$ python -q
>>> import numpy as np
>>> np.set_printoptions(precision=3, suppress=True, linewidth=160, floatmode="fixed")
>>> A = np.loadtxt("out13.csv", delimiter=",")
>>> A
array([[-0.905,  0.062, -3.342, -0.691, -1.685, -1.578,  3.317],
       [ 3.628, -3.119,  1.632, -0.292,  3.389, -0.011, -3.011],
       [ 0.227, -0.334, -1.250,  0.735,  1.585, -0.802,  1.402],
       [ 1.455, -5.008,  1.008,  5.974, -1.766, -3.988,  0.273],
       [-1.921,  1.531,  3.308, -2.835, -1.393, -2.586,  1.143],
       [-0.660,  3.578, -0.191,  1.158,  2.175, -0.261, -0.911],
       [-0.653, -1.071, -2.759, -3.430, -3.153,  4.008,  0.958],
       [ 1.794,  1.684, -0.875,  1.063,  2.761, -1.376,  1.481],
       [ 0.536, -4.733,  0.383, -4.556,  1.414, -3.087,  0.935],
       [-0.206, -2.337,  2.421,  3.528,  1.132, -1.269,  0.453],
       [-0.524, -1.148, -4.430,  4.643, -2.107,  3.234,  4.581],
       [-0.242, -1.906, -0.337, -2.475, -0.929, -2.813,  2.302],
       [ 3.034, -0.410, -2.139,  1.971,  0.304,  0.512,  1.818],
       [ 0.501, -0.132, -2.312,  1.657,  4.549,  5.168, -0.100],
       [ 1.592,  1.489, -0.364, -0.364,  0.849, -3.896,  1.710],
       [ 1.440,  2.398, -0.367, -4.561, -1.462,  0.002, -0.712],
       [ 0.857,  4.184, -1.688, -2.451,  1.460,  0.672, -2.141],
       [ 0.168,  0.403, -2.199,  4.140,  2.188,  2.556,  1.783]])
>>> proj = A @ np.linalg.solve(A.T @ A, A.T)
>>> np.trace(proj)
np.float64(7.0)
>>> np.round(np.linalg.eigvalsh(proj), 3) + 0
array([0.000, 0.000, 0.000, 0.000, 0.000, 0.000, 0.000, 0.000, 0.000, 0.000, 0.000, 1.000, 1.000, 1.000, 1.000, 1.000, 1.000, 1.000])
>>> O, r_ = np.linalg.qr(A)
>>> round(float(np.trace(O @ O.T)), 3)
7.0
>>> O.shape, r_.shape
((18, 7), (7, 7))
>>> np.abs(np.diag(r_))
array([ 6.278, 10.407,  8.758, 12.420,  7.690,  8.807,  4.586])
>>> O @ r_
array([[-0.905,  0.062, -3.342, -0.691, -1.685, -1.578,  3.317],
       [ 3.628, -3.119,  1.632, -0.292,  3.389, -0.011, -3.011],
       [ 0.227, -0.334, -1.250,  0.735,  1.585, -0.802,  1.402],
       [ 1.455, -5.008,  1.008,  5.974, -1.766, -3.988,  0.273],
       [-1.921,  1.531,  3.308, -2.835, -1.393, -2.586,  1.143],
       [-0.660,  3.578, -0.191,  1.158,  2.175, -0.261, -0.911],
       [-0.653, -1.071, -2.759, -3.430, -3.153,  4.008,  0.958],
       [ 1.794,  1.684, -0.875,  1.063,  2.761, -1.376,  1.481],
       [ 0.536, -4.733,  0.383, -4.556,  1.414, -3.087,  0.935],
       [-0.206, -2.337,  2.421,  3.528,  1.132, -1.269,  0.453],
       [-0.524, -1.148, -4.430,  4.643, -2.107,  3.234,  4.581],
       [-0.242, -1.906, -0.337, -2.475, -0.929, -2.813,  2.302],
       [ 3.034, -0.410, -2.139,  1.971,  0.304,  0.512,  1.818],
       [ 0.501, -0.132, -2.312,  1.657,  4.549,  5.168, -0.100],
       [ 1.592,  1.489, -0.364, -0.364,  0.849, -3.896,  1.710],
       [ 1.440,  2.398, -0.367, -4.561, -1.462,  0.002, -0.712],
       [ 0.857,  4.184, -1.688, -2.451,  1.460,  0.672, -2.141],
       [ 0.168,  0.403, -2.199,  4.140,  2.188,  2.556,  1.783]])
>>> Y = np.c_[A[:, :3] @ np.array([[3, 1, 3], [3, 3, 1], [3, 1, 3]]), np.array([-1, 0, 1, -3, 0, 2, -2, 3, 1, 3, 1, -2, -3, 1, 2, -3, 1, -3])]
>>> Y
array([[-12.555,  -4.061, -12.679,  -1.000],
       [  6.423,  -4.097,  12.661,   0.000],
       [ -4.071,  -2.025,  -3.403,   1.000],
       [ -7.635, -12.561,   2.381,  -3.000],
       [  8.754,   5.980,   5.692,   0.000],
       [  8.181,   9.883,   1.025,   2.000],
       [-13.449,  -6.625, -11.307,  -2.000],
       [  7.809,   5.971,   4.441,   3.000],
       [-11.442, -13.280,  -1.976,   1.000],
       [ -0.366,  -4.796,   4.308,   3.000],
       [-18.306,  -8.398, -16.010,   1.000],
       [ -7.455,  -6.297,  -3.643,  -2.000],
       [  1.455,  -0.335,   2.275,  -3.000],
       [ -5.829,  -2.207,  -5.565,   1.000],
       [  8.151,   5.695,   5.173,   2.000],
       [ 10.413,   8.267,   5.617,  -3.000],
       [ 10.059,  11.721,   1.691,   1.000],
       [ -4.884,  -0.822,  -5.690,  -3.000]])
>>> np.linalg.matrix_rank(Y)
np.int64(3)
>>> basis = A[[10, 6]].astype(float)
>>> for _ in range(3):
...     labels = np.linalg.norm(A[:, None] - basis, axis=-1).argmin(axis=1)
...     basis = np.array([A[labels == j].mean(axis=0) for j in range(2)])
... 
>>> labels
array([1, 1, 0, 0, 1, 1, 1, 0, 1, 0, 0, 1, 0, 0, 1, 1, 1, 0])
>>> basis[1] - basis[0]
array([-0.439,  1.152,  0.849, -5.014, -1.014, -1.459, -1.102])
>>> X = np.load("case6.npy")
>>> X
array([[0, 0, 0, 0, 0, 3],
       [0, 0, 0, 0, 0, 0],
       [0, 2, 0, 0, 0, 0],
       [0, 0, 3, 0, 0, 0],
       [0, 0, 0, 3, 0, 0],
       [0, 0, 0, 0, 0, 0]])
>>> Y = A / np.sqrt((A ** 2).mean(axis=1, keepdims=True))
>>> np.linalg.norm(Y, axis=1)
array([2.646, 2.646, 2.646, 2.646, 2.646, 2.646, 2.646, 2.646, 2.646, 2.646, 2.646, 2.646, 2.646, 2.646, 2.646, 2.646, 2.646, 2.646])
>>> np.linalg.matrix_rank(Y) == np.linalg.matrix_rank(A)
np.True_
>>> Y[7]
array([ 1.070,  1.005, -0.522,  0.634,  1.648, -0.821,  0.884])
>>> np.unravel_index(np.abs(X).argmax(), X.shape)
(np.int64(0), np.int64(5))
>>> X.mean(axis=0)
array([0.000, 0.333, 0.500, 0.500, 0.000, 0.500])
>>> X - X[0]
array([[ 0,  0,  0,  0,  0,  0],
       [ 0,  0,  0,  0,  0, -3],
       [ 0,  2,  0,  0,  0, -3],
       [ 0,  0,  3,  0,  0, -3],
       [ 0,  0,  0,  3,  0, -3],
       [ 0,  0,  0,  0,  0, -3]])
>>> np.sort(np.linalg.eigvals(X).real)
array([0.000, 0.000, 0.000, 0.000, 0.000, 0.000])
>>> X @ X
array([[0, 0, 0, 0, 0, 0],
       [0, 0, 0, 0, 0, 0],
       [0, 0, 0, 0, 0, 0],
       [0, 6, 0, 0, 0, 0],
       [0, 0, 9, 0, 0, 0],
       [0, 0, 0, 0, 0, 0]])
>>> (np.linalg.matrix_power((X != 0) + (X.T != 0) + np.eye(6), 6) > 0).astype(int)
array([[1, 0, 0, 0, 0, 1],
       [0, 1, 1, 1, 1, 0],
       [0, 1, 1, 1, 1, 0],
       [0, 1, 1, 1, 1, 0],
       [0, 1, 1, 1, 1, 0],
       [1, 0, 0, 0, 0, 1]])
>>> np.flatnonzero(np.linalg.matrix_power((X != 0) + (X.T != 0) + np.eye(6), 6)[1])
array([1, 2, 3, 4])
>>> m1 = np.load("w.npy")
>>> m1
array([[ -2,  10,   1,   4],
       [-10,   2,  -7,  -4],
       [-11,   1,  -8,  -5],
       [ -3,   9,   0,   3],
       [ -3,   9,   0,   3],
       [ -7,   5,  -4,  -1]])
>>> left, s, vt = np.linalg.svd(m1)
>>> V = vt[:(s > 1e-8).sum()]
>>> rng = np.random.default_rng(705521)
>>> x0 = m1[3] + 4 * m1[1] + rng.integers(2) * np.eye(4)[0]
>>> x0
array([-43.000,  17.000, -28.000, -13.000])
>>> np.allclose(V.T @ V @ x0, x0)
True
>>> np.diag(V.T @ V)
array([0.600, 0.829, 0.314, 0.257])
>>> V.T @ V
array([[ 0.600, -0.200,  0.400,  0.200],
       [-0.200,  0.829,  0.057,  0.314],
       [ 0.400,  0.057,  0.314,  0.229],
       [ 0.200,  0.314,  0.229,  0.257]])
>>> round(float(np.linalg.norm(x0 - V.T @ V @ x0)), 3)
0.0
>>> np.linalg.matrix_rank(np.vstack([m1, x0]))
np.int64(2)
>>> np.round(np.linalg.norm(m1), 3)
np.float64(28.107)
>>> np.unravel_index(np.abs(m1).argmax(), m1.shape)
(np.int64(2), np.int64(0))
>>> np.count_nonzero(m1)
np.int64(22)
>>> m1.shape
(6, 4)
>>> data = rng.normal(size=(11, 3)) + 3 * np.array([-2, 2, 2])
>>> data
array([[-5.759,  5.438,  4.804],
       [-7.845,  4.710,  5.726],
       [-7.644,  5.569,  6.646],
       [-6.574,  6.831,  7.161],
       [-7.547,  5.630,  6.251],
       [-7.369,  6.937,  4.982],
       [-5.574,  6.001,  5.942],
       [-5.186,  5.096,  4.956],
       [-5.734,  6.904,  5.070],
       [-6.016,  5.556,  5.196],
       [-4.595,  6.316,  7.404]])
>>> labels = A[:, 5] > np.median(A[:, 5])
>>> f = A[labels].mean(axis=0) - A[~labels].mean(axis=0)
>>> np.argsort(-np.abs(f).round(6), kind="stable")
array([5, 2, 1, 6, 0, 4, 3])
>>> round(float((((A - A.mean(axis=0)) @ f > 0) == labels).mean()), 3)
0.944
>>> data.shape
(11, 3)
>>> np.linalg.matrix_rank(data)
np.int64(3)
>>> np.unravel_index(np.abs(data).argmax(), data.shape)
(np.int64(1), np.int64(0))
>>> x0 = np.array([-1, -1, -2])
>>> data @ (2 * x0)
array([-18.575, -16.634, -22.436, -29.159, -21.169, -19.063, -24.621, -19.644, -22.622, -19.863, -33.058])
>>> np.linalg.norm(data @ x0) <= np.linalg.norm(data, 2) * np.linalg.norm(x0) + 1e-9
np.True_
>>> np.sign((data @ x0).round(6))
array([-1.000, -1.000, -1.000, -1.000, -1.000, -1.000, -1.000, -1.000, -1.000, -1.000, -1.000])
>>> np.einsum("ij,j->i", data, x0)
array([ -9.288,  -8.317, -11.218, -14.580, -10.585,  -9.532, -12.311,  -9.822, -11.311,  -9.932, -16.529])
>>> Y = data + rng.integers(-2, 3, (11, 1)) @ rng.integers(-2, 3, (1, 3))
>>> Y
array([[ -7.759,   4.438,   5.804],
       [ -5.845,   5.710,   4.726],
       [ -3.644,   7.569,   4.646],
       [ -4.574,   7.831,   6.161],
       [ -9.547,   4.630,   7.251],
       [-11.369,   4.937,   6.982],
       [ -1.574,   8.001,   3.942],
       [ -3.186,   6.096,   3.956],
       [ -1.734,   8.904,   3.070],
       [ -6.016,   5.556,   5.196],
       [ -4.595,   6.316,   7.404]])
>>> np.abs(Y - data).sum(axis=1)
array([4.000, 4.000, 8.000, 4.000, 4.000, 8.000, 8.000, 4.000, 8.000, 0.000, 0.000])
>>> np.round(np.linalg.svd(Y - data, compute_uv=False), 3) + 0
array([11.225,  0.000,  0.000])
>>> Y - data
array([[-2.000, -1.000,  1.000],
       [ 2.000,  1.000, -1.000],
       [ 4.000,  2.000, -2.000],
       [ 2.000,  1.000, -1.000],
       [-2.000, -1.000,  1.000],
       [-4.000, -2.000,  2.000],
       [ 4.000,  2.000, -2.000],
       [ 2.000,  1.000, -1.000],
       [ 4.000,  2.000, -2.000],
       [ 0.000,  0.000,  0.000],
       [ 0.000,  0.000,  0.000]])
>>> F = np.load("dump.npy")
>>> F
array([[ 0.975,  0.074,  0.074,  0.157,  0.107, -0.041],
       [ 0.074,  0.777, -0.223, -0.471, -0.322,  0.124],
       [ 0.074, -0.223,  0.777, -0.471, -0.322,  0.124],
       [ 0.157, -0.471, -0.471,  0.006, -0.680,  0.262],
       [ 0.107, -0.322, -0.322, -0.680,  0.534,  0.179],
       [-0.041,  0.124,  0.124,  0.262,  0.179,  0.931]])
>>> x0 = np.array([-1, -2, 2, -2, 1, 2])
>>> np.linalg.norm(F @ x0) <= np.linalg.norm(F, 2) * np.linalg.norm(x0) + 1e-9
np.True_
>>> F @ (2 * x0)
array([-2.529, -2.413,  5.587, -0.650,  4.292,  3.118])
>>> np.einsum("ij,j->i", F, x0)
array([-1.264, -1.207,  2.793, -0.325,  2.146,  1.559])
>>> F @ np.eye(6)[0]
array([ 0.975,  0.074,  0.074,  0.157,  0.107, -0.041])
>>> np.sign((F @ x0).round(6))
array([-1.000, -1.000,  1.000, -1.000,  1.000,  1.000])
>>> M = np.load("arr.npy")
>>> M
array([[ 1, -1,  1, -1,  1, -1,  1, -1],
       [ 1,  1, -1, -1, -1, -1,  1,  1],
       [ 1, -1, -1,  1,  1, -1, -1,  1],
       [ 1,  1,  1,  1,  1,  1,  1,  1],
       [ 1, -1,  1, -1, -1,  1, -1,  1],
       [ 1, -1, -1,  1, -1,  1,  1, -1]])
>>> round(np.linalg.norm(M, 1), 3), round(np.linalg.norm(M, np.inf), 3)
(np.float64(6.0), np.float64(8.0))
>>> round(float(np.linalg.norm(M) ** 2 / np.linalg.norm(M, 2) ** 2), 3)
6.0
>>> M[3] @ M[5]
np.int64(0)
>>> round(np.linalg.norm(M[3] - M[5]), 3)
np.float64(4.0)
>>> np.linalg.norm(M, axis=1).argmax()
np.int64(0)
>>> np.linalg.norm(M, axis=0)
array([2.449, 2.449, 2.449, 2.449, 2.449, 2.449, 2.449, 2.449])
